% python3 -q
>>> import numpy as np
>>> np.set_printoptions(precision=2, suppress=True, linewidth=140)
>>> basis = 5 * np.array([[1.7, 0.5, -0.2, -0.8], [0.9, 0.2, 1.3, 0.8], [-1.2, 0.4, 0.0, -1.8]])
>>> rng = np.random.default_rng(54)
>>> lab = rng.integers(0, 3, 10)
>>> A = basis[lab] + rng.normal(size=(10, 4))
>>> A
array([[ 9.8 ,  1.93, -0.95, -2.93],
       [ 8.17,  4.87, -3.53, -4.3 ],
       [ 7.69,  2.27, -0.93, -5.61],
       [ 5.63, -0.24,  7.07,  4.98],
       [ 3.37,  2.13,  6.75,  3.66],
       [ 9.32,  4.1 ,  0.38, -3.66],
       [-6.33,  1.42,  0.76, -8.91],
       [ 3.95,  0.3 ,  5.51,  3.23],
       [-5.62,  1.09, -1.14, -9.73],
       [ 7.48,  1.47, -0.11, -2.14]])
>>> Ac = A - A.mean(axis=1)
Traceback (most recent call last):
  File "<python-input-7>", line 1, in <module>
    Ac = A - A.mean(axis=1)
         ~~^~~~~~~~~~~~~~~~
ValueError: operands could not be broadcast together with shapes (10,4) (10,) 
>>> Ac = A - A.mean(axis=0)
>>> U, s, vt = np.linalg.svd(Ac, full_matrices=False)
>>> s ** 2 / (s ** 2).sum()
array([0.6 , 0.37, 0.02, 0.01])
>>> np.abs(vt[0]).argmax()
np.int64(0)
>>> np.round(Ac.mean(axis=0), 2) + 0
array([0., 0., 0., 0.])
>>> np.linalg.matrix_rank(Ac)
np.int64(4)
>>> hat = A @ np.linalg.solve(A.T @ A, A.T)
>>> hat @ A[:, 0]
array([ 9.8 ,  8.17,  7.69,  5.63,  3.37,  9.32, -6.33,  3.95, -5.62,  7.48])
>>> np.allclose(hat @ hat, hat)
True
>>> np.linalg.matrix_rank(np.eye(10) - hat)
np.int64(6)
>>> np.round(np.linalg.eigvalsh(hat), 2) + 0
array([0., 0., 0., 0., 0., 0., 1., 1., 1., 1.])
>>> x = np.array([3, 3, 2, 1])
>>> A @ np.ones(4)
array([  7.86,   5.21,   3.42,  17.45,  15.9 ,  10.13, -13.05,  12.99, -15.4 ,   6.7 ])
>>> np.linalg.norm(A @ x) <= np.linalg.norm(A, 2) * np.linalg.norm(x) + 1e-9
np.True_
>>> x @ A
Traceback (most recent call last):
  File "<python-input-22>", line 1, in <module>
    x @ A
    ~~^~~
ValueError: matmul: Input operand 1 has a mismatch in its core dimension 0, with gufunc signature (n?,k),(k,m?)->(n?,m?) (size 10 is different from 4)
>>> (A @ x).argmax()
np.int64(5)
>>> (A * x).sum(axis=1)
array([ 30.37,  27.76,  22.41,  35.32,  33.64,  37.34, -22.1 ,  27.01, -25.6 ,  24.48])
>>> K = np.array([[0, 1, 0], [0, 1, 3], [0, 0, 1], [0, 0, 1], [2, 2, 0]])
>>> x = np.array([0, 0, 3])
>>> y = K @ x
>>> np.round(np.linalg.pinv(K) @ K, 2) + 0
array([[1., 0., 0.],
       [0., 1., 0.],
       [0., 0., 1.]])
>>> np.round(np.linalg.lstsq(K, y)[0], 2) + 0
array([0., 0., 3.])
>>> try:
...     np.linalg.solve(K, y)
... except np.linalg.LinAlgError as e:
...     print(e)
... 
Last 2 dimensions of the array must be square
>>> y = y + 0.05 * rng.normal(size=5)
>>> y.round(2) + 0
array([ 0.  ,  9.02,  2.99,  3.03, -0.06])
>>> b, *_ = np.linalg.lstsq(K, y)
>>> np.round(K.T @ (y - K @ b), 2) + 0
array([0., 0., 0.])
>>> np.round(np.linalg.norm(y - K @ b), 2)
np.float64(0.03)
>>> b.round()
array([-0., -0.,  3.])
>>> hat = K @ np.linalg.solve(K.T @ K, K.T)
>>> hat @ K[:, 1]
array([1., 1., 0., 0., 2.])
>>> np.trace(hat)
np.float64(3.0)
>>> np.allclose(hat @ hat, hat)
True
>>> hat
array([[ 0.85,  0.15, -0.23, -0.23,  0.  ],
       [ 0.15,  0.85,  0.23,  0.23,  0.  ],
       [-0.23,  0.23,  0.15,  0.15,  0.  ],
       [-0.23,  0.23,  0.15,  0.15,  0.  ],
       [ 0.  ,  0.  ,  0.  ,  0.  ,  1.  ]])
>>> data = np.load("case14.npy")
>>> data
array([[ 8,  2, -6, -7],
       [ 8,  2, -6, -7],
       [ 8,  2, -6, -7]])
>>> rank = np.linalg.matrix_rank(data)
>>> rank
np.int64(1)
>>> N = np.linalg.svd(data)[2][rank:].T
>>> np.linalg.matrix_rank(data.T @ data), np.linalg.matrix_rank(data @ data.T)
(np.int64(1), np.int64(1))
>>> [int(np.linalg.matrix_rank(data[:i])) for i in range(1, len(data) + 1)]
[1, 1, 1]
>>> np.allclose(data @ N, 0)
True
>>> N @ N.T
array([[ 0.58, -0.1 ,  0.31,  0.37],
       [-0.1 ,  0.97,  0.08,  0.09],
       [ 0.31,  0.08,  0.76, -0.27],
       [ 0.37,  0.09, -0.27,  0.68]])
>>> U, s, vt = np.linalg.svd(data)
>>> V = vt[:(s > 1e-8).sum()]
>>> x = data[1] + 2 * data[0] + rng.integers(2) * np.eye(4)[0]
>>> x
array([ 25.,   6., -18., -21.])
>>> np.linalg.matrix_rank(np.vstack([data, x]))
np.int64(2)
>>> x = np.array([2, 2, 2, 0])
>>> data @ np.eye(4)[1]
array([2., 2., 2.])
>>> data @ (2 * x)
array([16, 16, 16])
>>> np.einsum("ij,j->i", data, x)
array([8, 8, 8])
>>> np.sign((data @ x).round(6))
array([1, 1, 1])
>>> data * x
array([[ 16,   4, -12,   0],
       [ 16,   4, -12,   0],
       [ 16,   4, -12,   0]])
>>> data @ x
array([8, 8, 8])
>>> X = np.triu(rng.random((3, 3)) < 0.8, 1).astype(int)
>>> X = X + X.T
>>> X
array([[0, 0, 1],
       [0, 0, 0],
       [1, 0, 0]])
>>> lab = rng.permutation(3)
>>> lab
array([0, 2, 1])
>>> Y = X[lab][:, lab]
>>> np.allclose(Y, X)
False
>>> np.diag(Y)
array([0, 0, 0])
